$ python3 -q
>>> import numpy as np
>>> np.set_printoptions(precision=3, suppress=True, linewidth=200)
>>> rnd = lambda a: np.round(a, 3) + 0
>>> data = np.loadtxt("arr.csv", delimiter=",")
>>> rnd(data)
array([[ 0.783, -0.361,  0.506],
       [-0.361,  0.398,  0.843],
       [ 0.506,  0.843, -0.181]])
>>> ev, evecs = np.linalg.eig(data)
>>> rnd(np.sort(np.linalg.eigvals(data.T)))
array([-1.,  1.,  1.])
>>> rnd(ev)
array([ 1., -1.,  1.])
>>> rnd(np.sort(np.abs(np.linalg.eigvals(data))))
array([1., 1., 1.])
>>> rnd(np.linalg.matrix_power(data, 2))
array([[1., 0., 0.],
       [0., 1., 0.],
       [0., 0., 1.]])
>>> (data - data.T) / 2
array([[0., 0., 0.],
       [0., 0., 0.],
       [0., 0., 0.]])
>>> rnd((data + data.T) / 2)
array([[ 0.783, -0.361,  0.506],
       [-0.361,  0.398,  0.843],
       [ 0.506,  0.843, -0.181]])
>>> np.allclose(data @ data.T, data.T @ data)
True
>>> np.allclose(data, data.T)
True
>>> proj = np.triu(np.array([[1, 2, 0], [2, -2, 0], [-1, -2, 2]]), 1) + np.eye(3)
>>> B = proj @ data @ np.linalg.inv(proj)
>>> rnd(proj @ data - data @ proj)
array([[-0.723, -0.771,  1.687],
       [ 0.   ,  0.723,  0.   ],
       [ 0.   , -1.012,  0.   ]])
>>> rnd(np.poly(B))
array([ 1., -1., -1.,  1.])
>>> rnd(np.linalg.det(B))
np.float64(-1.0)
>>> ev, evecs = np.linalg.eigh(data)
>>> vec = np.array([0, 2, 0])
>>> rnd(vec @ data @ vec / (vec @ vec)), ev[0], ev[-1]
(np.float64(0.398), np.float64(-1.0), np.float64(1.0))
>>> m1 = np.array([[2, 3, 1], [-1, 1, 2], [-2, 1, -1]])
>>> m1
array([[ 2,  3,  1],
       [-1,  1,  2],
       [-2,  1, -1]])
>>> vec = np.array([-2, 3, 4])
>>> h1 = np.maximum(m1 @ vec, 0)
>>> h1
array([ 9, 13,  3])
>>> np.flatnonzero(h1 > 1e-9)
array([0, 1, 2])
>>> np.maximum(m1 @ vec, 0) - np.maximum(-m1 @ vec, 0)
array([ 9, 13,  3])
>>> gram = m1.T @ m1
>>> np.linalg.matrix_rank(gram)
np.int64(3)
>>> rnd(np.linalg.eigvalsh(gram)[::-1])
array([15.277,  6.963,  3.761])
>>> np.allclose(gram, gram.T)
True
>>> rng = np.random.default_rng(97192)
>>> labels = rng.permutation(3)
>>> B = m1[:, labels] * rng.choice([-1, 1], 3)
>>> B
array([[-3,  1,  2],
       [-1,  2, -1],
       [-1, -1, -2]])
>>> left, _, VT = np.linalg.svd(m1.T @ B)
>>> labels
array([1, 2, 0])
>>> rnd(np.linalg.lstsq(m1, B)[0])
array([[ 0.,  0.,  1.],
       [-1.,  0.,  0.],
       [ 0.,  1.,  0.]])
>>> r0, g = data[1], data[2]
>>> r0 @ r0
np.float64(1.0)
>>> rnd(r0 @ g)
np.float64(0.0)
>>> p = (r0 @ g) / (r0 @ r0) * r0
>>> rnd(np.outer(r0, g))
array([[-0.183, -0.305,  0.065],
       [ 0.201,  0.335, -0.072],
       [ 0.427,  0.711, -0.152]])
>>> np.linalg.matrix_rank(np.outer(r0, g))
np.int64(1)
>>> rnd(np.linalg.norm(r0 + g) ** 2 + np.linalg.norm(r0 - g) ** 2)
np.float64(4.0)
>>> mat = np.loadtxt("mat.csv", delimiter=",")
>>> rnd(mat)
array([[ 0.   , -0.785],
       [ 0.962, -0.17 ],
       [ 0.275,  0.596]])
>>> # keeps lengths
>>> B = mat / np.linalg.norm(mat, axis=1, keepdims=True)
>>> gram = B @ B.T
>>> (gram - 2 * np.eye(3)).round(6).argmax(axis=1)
array([1, 2, 1])
>>> (np.abs(gram) > 0.9).astype(int)
array([[1, 0, 1],
       [0, 1, 0],
       [1, 0, 1]])
>>> rnd(gram[0])
array([ 1.   ,  0.174, -0.908])
>>> B = np.c_[mat[:, :1] @ np.array([[2]]), np.array([1, 2, 0])]
>>> rnd(B)
array([[0.   , 1.   ],
       [1.923, 2.   ],
       [0.549, 0.   ]])
>>> rnd(np.linalg.norm(B - mat @ np.linalg.lstsq(mat, B)[0], axis=0))
array([0.   , 0.189])
>>> rnd(np.linalg.norm(np.linalg.qr(mat)[0].T @ B, axis=0) ** 2 / ((B ** 2).sum(axis=0) + 1e-12))
array([1.   , 0.993])
>>> np.linalg.matrix_rank(np.c_[mat, B])
np.int64(3)
>>> gram = B.T @ B
>>> np.linalg.matrix_rank(gram)
np.int64(2)
>>> rnd(np.linalg.svd(B, compute_uv=False) ** 2)
array([8.378, 0.622])
>>> rnd(np.linalg.eigvalsh(gram)[::-1])
array([8.378, 0.622])
>>> vec = np.array([2, -1])
>>> y = mat @ vec
>>> b, lr = np.zeros(2), 1 / np.linalg.norm(mat, 2) ** 2
>>> for i in range(30):
...     b -= lr * mat.T @ (mat @ b - y)
...     if i % 10 == 0: print(i, round(np.linalg.norm(mat @ b - y), 3))
... 
0 0.0
10 0.0
20 0.0
>>> b
array([ 2., -1.])
>>> rnd(np.linalg.pinv(mat))
array([[ 0.   ,  0.962,  0.275],
       [-0.785, -0.17 ,  0.596]])
>>> rnd(mat @ mat.T)
array([[ 0.616,  0.134, -0.468],
       [ 0.134,  0.954,  0.163],
       [-0.468,  0.163,  0.431]])
>>> rnd(mat[:, 0] @ mat[:, 1])
np.float64(0.0)
>>> arr = np.load("data.npy")
>>> arr
array([[ 4,  5,  6],
       [ 7,  8,  9],
       [10, 11, 12],
       [13, 14, 15],
       [16, 17, 18]])
>>> rnd(np.linalg.norm(arr, 1)), rnd(np.linalg.norm(arr, np.inf))
(np.float64(60.0), np.float64(51.0))
>>> rnd(np.linalg.norm(arr, axis=0))
array([24.29 , 26.363, 28.46 ])
>>> J = np.loadtxt("dump.csv", delimiter=",")
>>> J
array([[14., 17., 10.,  5., 10.,  8.],
       [17., 22., 15.,  9., 11., 11.],
       [10., 15., 23., 14., 12., 14.],
       [ 5.,  9., 14., 11.,  5.,  7.],
       [10., 11., 12.,  5., 14.,  8.],
       [ 8., 11., 14.,  7.,  8., 10.]])
>>> np.linalg.matrix_rank(J)
np.int64(4)
>>> J.sum(axis=1)
array([64., 85., 88., 51., 60., 58.])
>>> rnd(J.mean(axis=0))
array([10.667, 14.167, 14.667,  8.5  , 10.   ,  9.667])
>>> J.sum(axis=0)
array([64., 85., 88., 51., 60., 58.])
>>> w1 = np.array([[2, 5, 2, 2, 1, 4],
...     [1, 0, 4, 0, 5, 4],
...     [2, 2, 3, 1, 3, 3],
...     [3, 1, 2, 4, 3, 3],
...     [4, 5, 0, 2, 2, 5],
...     [4, 3, 0, 2, 4, 3]])
>>> b = np.array([1, 2, 2, -2, 1, 2])
>>> H = np.maximum(J @ w1 + b, 0)
>>> np.linalg.matrix_rank(H)
np.int64(5)
>>> H
array([[153., 171., 138.,  92., 197., 245.],
       [202., 214., 187., 127., 266., 318.],
       [228., 214., 179., 149., 277., 315.],
       [129., 112., 112.,  90., 164., 179.],
       [159., 175., 112.,  94., 177., 231.],
       [149., 147., 118.,  92., 183., 211.]])
>>> W2 = np.array([[2, 1], [1, 0], [2, 1], [1, 1], [0, 1], [3, 2]])
>>> w1 @ W2
array([[27, 15],
       [22, 18],
       [22, 15],
       [24, 18],
       [30, 18],
       [22, 16]])
>>> M = np.load("case12.npy")
>>> M
array([[ 3.,  0.,  2.,  2.,  0.],
       [ 3.,  1.,  1.,  2.,  0.],
       [ 2., -3., -2., -2.,  0.],
       [ 3.,  3.,  1.,  3.,  0.],
       [ 0.,  0.,  0.,  0.,  1.]])
>>> np.flatnonzero(np.linalg.matrix_power((M != 0) + (M.T != 0) + np.eye(5), 5)[3])
array([0, 1, 2, 3])
>>> rnd(np.linalg.det(M))
np.float64(1.0)
>>> ev, evecs = np.linalg.eig(M)
>>> rnd(np.sort(np.linalg.eigvals(np.linalg.inv(M))))
array([-31.314,  -0.365,   0.172,   0.507,   1.   ])
>>> rnd(np.trace(np.linalg.pinv(arr) @ arr))
np.float64(2.0)
>>> W0 = np.load("run8.npy")
>>> W0
array([[ 0,  0,  3,  0,  0,  0],
       [ 0,  0,  0, -3,  0,  0],
       [ 4,  0,  0,  0,  0,  0],
       [ 0,  0,  0,  0,  0, -3],
       [ 0,  0,  0,  0,  3,  0],
       [ 0,  2,  0,  0,  0,  0]])
>>> (np.linalg.matrix_power((W0 != 0) + (W0.T != 0) + np.eye(6), 6) > 0).astype(int)
array([[1, 0, 1, 0, 0, 0],
       [0, 1, 0, 1, 0, 1],
       [1, 0, 1, 0, 0, 0],
       [0, 1, 0, 1, 0, 1],
       [0, 0, 0, 0, 1, 0],
       [0, 1, 0, 1, 0, 1]])
>>> rnd(np.linalg.det(W0))
np.float64(-648.0)
